% ipython --no-banner

In [1]: import numpy as np

In [2]: np.set_printoptions(precision=2, suppress=True, linewidth=200)

In [3]: rnd = lambda a: np.round(a, 2) + 0

In [4]: A2 = np.array([[-3, 2], [4, -1], [3, 1], [-2, -3], [2, 1], [-3, 2]])

In [5]: basis = np.array([[3, -3, -1, 3, 2], [1, 1, 3, -2, -1]])

In [6]: J = A2 @ basis

In [7]: J
Out[7]: 
array([[ -7,  11,   9, -13,  -8],
       [ 11, -13,  -7,  14,   9],
       [ 10,  -8,   0,   7,   5],
       [ -9,   3,  -7,   0,  -1],
       [  7,  -5,   1,   4,   3],
       [ -7,  11,   9, -13,  -8]])

In [8]: Uu, sigma, Vt = np.linalg.svd(J)

In [9]: np.argmax(sigma[:-1] / (sigma[1:] + 1e-6)) + 1
Out[9]: np.int64(2)

In [10]: A2 = Uu[:, :2] @ np.diag(sigma[:2]) @ Vt[:2]

In [11]: np.linalg.matrix_rank(A2)
Out[11]: np.int64(2)

In [12]: rnd(np.linalg.norm(J - A2, 2)), rnd(sigma[2])
Out[12]: (np.float64(0.0), np.float64(0.0))

In [13]: rnd(np.abs(J - A2).max())
Out[13]: np.float64(0.0)

In [14]: np.linalg.matrix_rank(J, rtol=0.1)
Out[14]: np.int64(2)

In [15]: np.linalg.cond(J) > 100
Out[15]: np.True_

In [16]: np.argsort(-np.linalg.norm(J, axis=0).round(6), kind="stable")[:3]
Out[16]: array([3, 1, 0])

In [17]: Uu, sigma, Vt = np.linalg.svd(J)

In [18]: vecs = Vt[:(sigma > 1e-8).sum()]

In [19]: rng = np.random.default_rng(26527)

In [20]: vec = J[3] + -2 * J[5] + rng.integers(2) * np.eye(5)[3]

In [21]: vec
Out[21]: array([  5., -19., -25.,  27.,  15.])

In [22]: rnd(np.diag(vecs.T @ vecs))
Out[22]: array([0.62, 0.28, 0.61, 0.36, 0.13])

In [23]: np.allclose(vecs.T @ vecs @ vec, vec)
Out[23]: False

In [24]: np.linalg.matrix_rank(np.vstack([J, vec]))
Out[24]: np.int64(3)

In [25]: rnd(vecs.T @ vecs)
Out[25]: 
array([[ 0.62, -0.29,  0.35,  0.12,  0.14],
       [-0.29,  0.28,  0.09, -0.28, -0.19],
       [ 0.35,  0.09,  0.61, -0.3 , -0.13],
       [ 0.12, -0.28, -0.3 ,  0.36,  0.21],
       [ 0.14, -0.19, -0.13,  0.21,  0.13]])

In [26]: m1 = np.array([[2, 3, 4, 5, 6, 7, 8, 9],
    ...:     [10, 11, 12, 13, 14, 15, 16, 17],
    ...:     [18, 19, 20, 21, 22, 23, 24, 25],
    ...:     [26, 27, 28, 29, 30, 31, 32, 33],
    ...:     [34, 35, 36, 37, 38, 39, 40, 41],
    ...:     [42, 43, 44, 45, 46, 47, 48, 49],
    ...:     [50, 51, 52, 53, 54, 55, 56, 57],
    ...:     [58, 59, 60, 61, 62, 63, 64, 65]])

In [27]: m1
Out[27]: 
array([[ 2,  3,  4,  5,  6,  7,  8,  9],
       [10, 11, 12, 13, 14, 15, 16, 17],
       [18, 19, 20, 21, 22, 23, 24, 25],
       [26, 27, 28, 29, 30, 31, 32, 33],
       [34, 35, 36, 37, 38, 39, 40, 41],
       [42, 43, 44, 45, 46, 47, 48, 49],
       [50, 51, 52, 53, 54, 55, 56, 57],
       [58, 59, 60, 61, 62, 63, 64, 65]])

In [28]: # looks like rank 2

In [29]: rk = np.linalg.matrix_rank(m1)

In [30]: rk
Out[30]: np.int64(2)

In [31]: ns = np.linalg.svd(m1)[2][rk:].T

In [32]: [int(np.linalg.matrix_rank(m1[:, :j + 1])) for j in range(8)]
Out[32]: [1, 2, 2, 2, 2, 2, 2, 2]

In [33]: np.allclose(m1 @ ns, 0)
Out[33]: True

In [34]: A2 = m1 + rng.integers(-2, 3, (8, 2)) @ rng.integers(-2, 3, (2, 8))

In [35]: A2
Out[35]: 
array([[ 6,  1,  2,  7,  4,  3, 10,  9],
       [10,  9,  9, 14, 11, 14, 15, 17],
       [24, 18, 20, 23, 22, 18, 28, 25],
       [24, 26, 26, 29, 28, 32, 30, 33],
       [32, 32, 31, 38, 33, 39, 37, 41],
       [46, 45, 48, 45, 50, 45, 52, 49],
       [50, 55, 58, 51, 60, 57, 58, 57],
       [66, 59, 62, 63, 64, 57, 70, 65]])

In [36]: rnd(np.linalg.svd(A2 - m1, compute_uv=False))
Out[36]: array([18.76, 14.76,  0.  ,  0.  ,  0.  ,  0.  ,  0.  ,  0.  ])

In [37]: Uu, sigma, Vt = np.linalg.svd(A2, full_matrices=False)

In [38]: rnd(sigma)
Out[38]: array([311.54,  14.62,  13.56,   4.93,   0.  ,   0.  ,   0.  ,   0.  ])

In [39]: rnd(np.cumsum(sigma ** 2) / np.sum(sigma ** 2))
Out[39]: array([1., 1., 1., 1., 1., 1., 1., 1.])

In [40]: rnd(np.sqrt((sigma ** 2).sum())), rnd(np.linalg.norm(A2))
Out[40]: (np.float64(312.22), np.float64(312.22))

In [41]: np.allclose(Uu * sigma @ Vt, A2)
Out[41]: True

In [42]: M = np.array([[1, 0, 0, 0, 0, 0, 0],
    ...:     [0, 1, 0, 0, 0, 0, 0],
    ...:     [0, 2, 1, 0, 0, 0, 0],
    ...:     [0, -1, -3, 1, 0, 0, 0],
    ...:     [-2, 3, 3, 0, 1, 0, 0],
    ...:     [2, 2, 0, 1, -1, 1, 0],
    ...:     [1, 1, -2, 2, 1, 0, 1]])

In [43]: r0 = np.array([6, 5])

In [44]: np.polyval(r0, M[4])
Out[44]: array([-7, 23, 23,  5, 11,  5,  5])

In [45]: np.array([np.convolve(row, r0, "same") for row in M])
Out[45]: 
array([[  6,   5,   0,   0,   0,   0,   0],
       [  0,   6,   5,   0,   0,   0,   0],
       [  0,  12,  16,   5,   0,   0,   0],
       [  0,  -6, -23,  -9,   5,   0,   0],
       [-12,   8,  33,  15,   6,   5,   0],
       [ 12,  22,  10,   6,  -1,   1,   5],
       [  6,  11,  -7,   2,  16,   5,   6]])

In [46]: W0 = np.diag(np.array([-5, -4, -4, 1, 5, 4, 4, -1, 1, 5]))

In [47]: W0
Out[47]: 
array([[-5,  0,  0,  0,  0,  0,  0,  0,  0,  0],
       [ 0, -4,  0,  0,  0,  0,  0,  0,  0,  0],
       [ 0,  0, -4,  0,  0,  0,  0,  0,  0,  0],
       [ 0,  0,  0,  1,  0,  0,  0,  0,  0,  0],
       [ 0,  0,  0,  0,  5,  0,  0,  0,  0,  0],
       [ 0,  0,  0,  0,  0,  4,  0,  0,  0,  0],
       [ 0,  0,  0,  0,  0,  0,  4,  0,  0,  0],
       [ 0,  0,  0,  0,  0,  0,  0, -1,  0,  0],
       [ 0,  0,  0,  0,  0,  0,  0,  0,  1,  0],
       [ 0,  0,  0,  0,  0,  0,  0,  0,  0,  5]])

In [48]: W0 @ W0.T
Out[48]: 
array([[25,  0,  0,  0,  0,  0,  0,  0,  0,  0],
       [ 0, 16,  0,  0,  0,  0,  0,  0,  0,  0],
       [ 0,  0, 16,  0,  0,  0,  0,  0,  0,  0],
       [ 0,  0,  0,  1,  0,  0,  0,  0,  0,  0],
       [ 0,  0,  0,  0, 25,  0,  0,  0,  0,  0],
       [ 0,  0,  0,  0,  0, 16,  0,  0,  0,  0],
       [ 0,  0,  0,  0,  0,  0, 16,  0,  0,  0],
       [ 0,  0,  0,  0,  0,  0,  0,  1,  0,  0],
       [ 0,  0,  0,  0,  0,  0,  0,  0,  1,  0],
       [ 0,  0,  0,  0,  0,  0,  0,  0,  0, 25]])

In [49]: rnd(np.linalg.norm(W0, axis=0))
Out[49]: array([5., 4., 4., 1., 5., 4., 4., 1., 1., 5.])

In [50]: W0[:, 6] @ W0[:, 8]
Out[50]: np.int64(0)

In [51]: A = np.array([[0.9, 0.6, 0.5, -0.9, 0.8, 1.3, 0.1, -0.7, -0.4, 0.1],
    ...:     [-1.7, 0.6, -1.7, 1.0, -1.1, 1.4, 2.2, 0.3, 0.7, 0.5],
    ...:     [-0.2, 0.6, -1.5, -0.3, -1.0, 0.5, 1.3, 0.9, -1.0, 0.1],
    ...:     [0.5, -1.0, 0.6, 1.8, -0.4, 0.6, 1.1, 0.9, -0.1, -0.9]])

In [52]: A2 = A + rng.integers(-2, 3, (4, 1)) @ rng.integers(-2, 3, (1, 10))

In [53]: rnd(A2)
Out[53]: 
array([[ 0.9,  0.6,  0.5, -0.9,  0.8,  1.3,  0.1, -0.7, -0.4,  0.1],
       [-2.7, -0.4, -2.7,  2. , -2.1, -0.6,  2.2, -0.7, -1.3,  2.5],
       [ 1.8,  2.6,  0.5, -2.3,  1. ,  4.5,  1.3,  2.9,  3. , -3.9],
       [ 1.5,  0. ,  1.6,  0.8,  0.6,  2.6,  1.1,  1.9,  1.9, -2.9]])

In [54]: rnd(A2 - A)
Out[54]: 
array([[ 0.,  0.,  0.,  0.,  0.,  0.,  0.,  0.,  0.,  0.],
       [-1., -1., -1.,  1., -1., -2.,  0., -1., -2.,  2.],
       [ 2.,  2.,  2., -2.,  2.,  4.,  0.,  2.,  4., -4.],
       [ 1.,  1.,  1., -1.,  1.,  2.,  0.,  1.,  2., -2.]])

In [55]: r0, r1 = A[0], A[3]

In [56]: rnd(r0 @ r1)
Out[56]: np.float64(-1.58)

In [57]: r0 @ r0
Out[57]: np.float64(5.23)

In [58]: pr = (r0 @ r1) / (r0 @ r0) * r0

In [59]: rnd((r1 - pr) @ r0)
Out[59]: np.float64(0.0)

In [60]: rnd(np.linalg.norm(r0 + r1) ** 2 + np.linalg.norm(r0 - r1) ** 2)
Out[60]: np.float64(26.88)

In [61]: np.linalg.matrix_rank(np.outer(r0, r1))
Out[61]: np.int64(1)
